% ipython --no-banner

In [1]: import numpy as np

In [2]: np.set_printoptions(suppress=True, linewidth=100)

In [3]: def tidy(a):
   ...:     return np.round(a, 2) + 0
   ...: 

In [4]: K = np.loadtxt("sample15.csv", delimiter=",")

In [5]: K
Out[5]: 
array([[ 0.65, -2.65,  0.98],
       [-1.01,  1.51,  0.55],
       [ 0.98,  0.43, -0.65],
       [-1.06,  1.66, -3.92]])

In [6]: A2 = np.c_[K[:, :2] @ np.array([[2, 0], [2, 1]]), np.array([2, 2, 2, 3])]

In [7]: print(tidy(A2))
[[-4.   -2.65  2.  ]
 [ 1.    1.51  2.  ]
 [ 2.82  0.43  2.  ]
 [ 1.2   1.66  3.  ]]

In [8]: tidy(np.linalg.norm(np.linalg.qr(K)[0].T @ A2, axis=0) ** 2 / ((A2 ** 2).sum(axis=0) + 1e-12))
Out[8]: array([1.  , 1.  , 0.29])

In [9]: tidy(np.linalg.lstsq(K, A2[:, 0])[0])
Out[9]: array([2., 2., 0.])

In [10]: tidy(np.linalg.norm(A2 - K @ np.linalg.lstsq(K, A2)[0], axis=0))
Out[10]: array([0.  , 0.  , 3.85])

In [11]: W0 = np.loadtxt("test0.csv", delimiter=",")

In [12]: print(W0)
[[0. 1. 1.]
 [1. 0. 1.]
 [1. 1. 0.]]

In [13]: proj = K @ np.linalg.solve(K.T @ K, K.T)

In [14]: np.trace(proj)
Out[14]: np.float64(3.0)

In [15]: tidy(np.linalg.eigvalsh(proj))
Out[15]: array([0., 1., 1., 1.])

In [16]: print(np.linalg.matrix_rank(np.eye(4) - proj))
1

In [17]: tidy((np.eye(4) - proj) @ K)
Out[17]: 
array([[0., 0., 0.],
       [0., 0., 0.],
       [0., 0., 0.],
       [0., 0., 0.]])

In [18]: tidy(proj)
Out[18]: 
array([[ 0.7 , -0.37, -0.27, -0.08],
       [-0.37,  0.56, -0.32, -0.1 ],
       [-0.27, -0.32,  0.77, -0.07],
       [-0.08, -0.1 , -0.07,  0.98]])

In [19]: tidy(np.diag(proj))
Out[19]: array([0.7 , 0.56, 0.77, 0.98])

In [20]: mat = np.loadtxt("run16.csv", delimiter=",")

In [21]: mat
Out[21]: 
array([[-3.52,  0.41,  1.65, -0.17],
       [ 0.41, -3.14,  0.14, -0.55],
       [ 1.65,  0.14, -0.05, -1.39],
       [-0.17, -0.55, -1.39, -4.29]])

In [22]: A2 = np.linalg.invert(mat)
AttributeError: module 'numpy.linalg' has no attribute 'invert'


In [23]: A2 = np.linalg.inv(mat)

In [24]: tidy(np.linalg.inv(A2))
Out[24]: 
array([[-3.52,  0.41,  1.65, -0.17],
       [ 0.41, -3.14,  0.14, -0.55],
       [ 1.65,  0.14, -0.05, -1.39],
       [-0.17, -0.55, -1.39, -4.29]])

In [25]: (np.abs(A2) > 1e-9).astype(int)
Out[25]: 
array([[1, 1, 1, 1],
       [1, 1, 1, 1],
       [1, 1, 1, 1],
       [1, 1, 1, 1]])

In [26]: print(tidy(mat @ A2))
[[1. 0. 0. 0.]
 [0. 1. 0. 0.]
 [0. 0. 1. 0.]
 [0. 0. 0. 1.]]

In [27]: tidy(np.linalg.det(mat) * A2)
Out[27]: 
array([[  5.71,  -1.59, -23.04,   7.44],
       [ -1.59,  18.51,  -7.95,   0.27],
       [-23.04,  -7.95, -45.46,  16.66],
       [  7.44,   0.27,  16.66,   8.26]])

In [28]: tidy(A2)
Out[28]: 
array([[-0.1 ,  0.03,  0.38, -0.12],
       [ 0.03, -0.31,  0.13,  0.  ],
       [ 0.38,  0.13,  0.76, -0.28],
       [-0.12,  0.  , -0.28, -0.14]])

In [29]: print(np.allclose(A2, mat.T))
False

In [30]: tidy(np.linalg.cond(mat))
Out[30]: np.float64(5.0)

In [31]: print(tidy(np.linalg.det(mat) * np.linalg.det(A2)))
1.0
